% python3 -q
>>> import numpy as np
>>> np.set_printoptions(precision=1, suppress=True, linewidth=120)
>>> A = np.loadtxt("data.csv", delimiter=",")
>>> A
array([[-10.,  -5.],
       [ 14.,   7.],
       [  8.,   4.],
       [  8.,   4.]])
>>> np.allclose(A[:-1].T @ np.linalg.lstsq(A[:-1].T, A[-1])[0], A[-1])
True
>>> np.round(np.trace(np.linalg.pinv(A) @ A), 1)
np.float64(1.0)
>>> np.linalg.lstsq(A[:-1].T, A[-1])[2]
np.int32(1)
>>> np.unique(A.round(6), axis=0).shape
(3, 2)
>>> A @ np.linalg.pinv(A) @ A
array([[-10.,  -5.],
       [ 14.,   7.],
       [  8.,   4.],
       [  8.,   4.]])
>>> np.abs(np.diag(np.linalg.qr(A)[1])) > 1e-9
array([ True, False])
>>> vec = np.array([4, -4])
>>> h1 = np.maximum(A @ vec, 0)
>>> A.T @ h1
array([648., 324.])
>>> np.maximum(A @ (3 * vec), 0)
array([ 0., 84., 48., 48.])
>>> np.maximum(A @ vec, 0) - np.maximum(-A @ vec, 0)
array([-20.,  28.,  16.,  16.])
>>> A * (h1 > 1e-9)[:, None]
array([[-0., -0.],
       [14.,  7.],
       [ 8.,  4.],
       [ 8.,  4.]])
>>> np.tanh(A @ vec)
array([-1.,  1.,  1.,  1.])
>>> vec = np.array([0, 0])
>>> A * vec
array([[-0., -0.],
       [ 0.,  0.],
       [ 0.,  0.],
       [ 0.,  0.]])
>>> np.linalg.norm(A @ vec) <= np.linalg.norm(A, 2) * np.linalg.norm(vec) + 1e-9
np.True_
>>> (A @ vec).argmax()
np.int64(0)
>>> Y = np.array([[0, 1], [0, 1]])
>>> A @ Y
array([[  0., -15.],
       [  0.,  21.],
       [  0.,  12.],
       [  0.,  12.]])
>>> np.linalg.matrix_rank(A @ Y)
np.int64(1)
>>> np.einsum("ik,kj->ji", A, Y)
array([[  0.,   0.,   0.,   0.],
       [-15.,  21.,  12.,  12.]])
>>> np.vstack([A, Y.T]).shape
(6, 2)
>>> np.linalg.matrix_rank(np.vstack([A, Y.T]))
np.int64(2)
>>> np.einsum("ij->j", A)
array([20., 10.])
>>> r = np.linalg.matrix_rank(A)
>>> r
np.int64(1)
>>> null = np.linalg.svd(A)[2][r:].T
>>> np.round(A @ null, 1) + 0
array([[0.],
       [0.],
       [0.],
       [0.]])
>>> null[:, 0] / null[np.abs(null[:, 0]).round(6).argmax(), 0]
array([-0.5,  1. ])
>>> [int(np.linalg.matrix_rank(A[:, :j + 1])) for j in range(2)]
[1, 1]
>>> np.linalg.matrix_rank(A.T @ A), np.linalg.matrix_rank(A @ A.T)
(np.int64(1), np.int64(1))
>>> feats = np.loadtxt("arr.csv", delimiter=",")
>>> feats
array([[ 0., -1.,  0., -5.],
       [ 1.,  0.,  4.,  1.],
       [ 0., -4.,  0., -4.],
       [ 5., -1.,  4.,  0.]])
>>> # skew-symmetric
>>> np.round(np.linalg.eigvals(feats).sum().real, 1)
np.float64(-0.0)
>>> np.einsum("ij,ji->", feats, feats)
np.float64(-118.0)
>>> np.kron(np.eye(2, dtype=int), feats)
array([[ 0., -1.,  0., -5.,  0., -0.,  0., -0.],
       [ 1.,  0.,  4.,  1.,  0.,  0.,  0.,  0.],
       [ 0., -4.,  0., -4.,  0., -0.,  0., -0.],
       [ 5., -1.,  4.,  0.,  0., -0.,  0.,  0.],
       [ 0., -0.,  0., -0.,  0., -1.,  0., -5.],
       [ 0.,  0.,  0.,  0.,  1.,  0.,  4.,  1.],
       [ 0., -0.,  0., -0.,  0., -4.,  0., -4.],
       [ 0., -0.,  0.,  0.,  5., -1.,  4.,  0.]])
>>> round(np.linalg.det(2 * feats), 1), np.round(np.linalg.det(feats), 1)
(np.float64(4096.0), np.float64(256.0))
>>> np.einsum("ii->", feats)
np.float64(0.0)
>>> np.linalg.eigvals(feats)
array([-0.+7.4j, -0.-7.4j,  0.+2.2j,  0.-2.2j])
>>> np.round(np.linalg.det(feats[::-1]), 1)
np.float64(256.0)
>>> vec = np.array([1, -2, -1, 0])
>>> round(float(np.linalg.det(feats)), 1)
256.0
>>> vec @ feats @ vec
np.float64(0.0)
>>> np.round(np.linalg.eigvals(feats).real, 1) + 0
array([0., 0., 0., 0.])
>>> Q = np.linalg.solve(np.eye(4) - feats, np.eye(4) + feats)
>>> np.round(np.linalg.det(Q), 1)
np.float64(1.0)
>>> W = np.array([[-4, -1, 4, 0, -4, 1],
...     [4, -5, 2, 5, -5, 3],
...     [-3, -5, 3, 5, 2, 1],
...     [2, -1, 0, -2, 5, 5]])
>>> b = np.array([-3, -1, 3, -3, 0, 2])
>>> H = np.maximum(feats @ W + b, 0)
>>> H
array([[ 0.,  9.,  1.,  2.,  0.,  0.],
       [ 0.,  0., 19., 15.,  9., 12.],
       [ 0., 23.,  0.,  0.,  0.,  0.],
       [ 0.,  0., 33., 12.,  0.,  8.]])
>>> Z = np.array([[7, 0, 0], [5, 5, 9], [8, 7, 3], [8, 9, 4], [0, 7, 1], [7, 8, 4]])
>>> W @ Z
array([[  6,   3,   3],
       [ 80,  23, -12],
       [ 25,  63, -10],
       [ 28,  52,   8]])
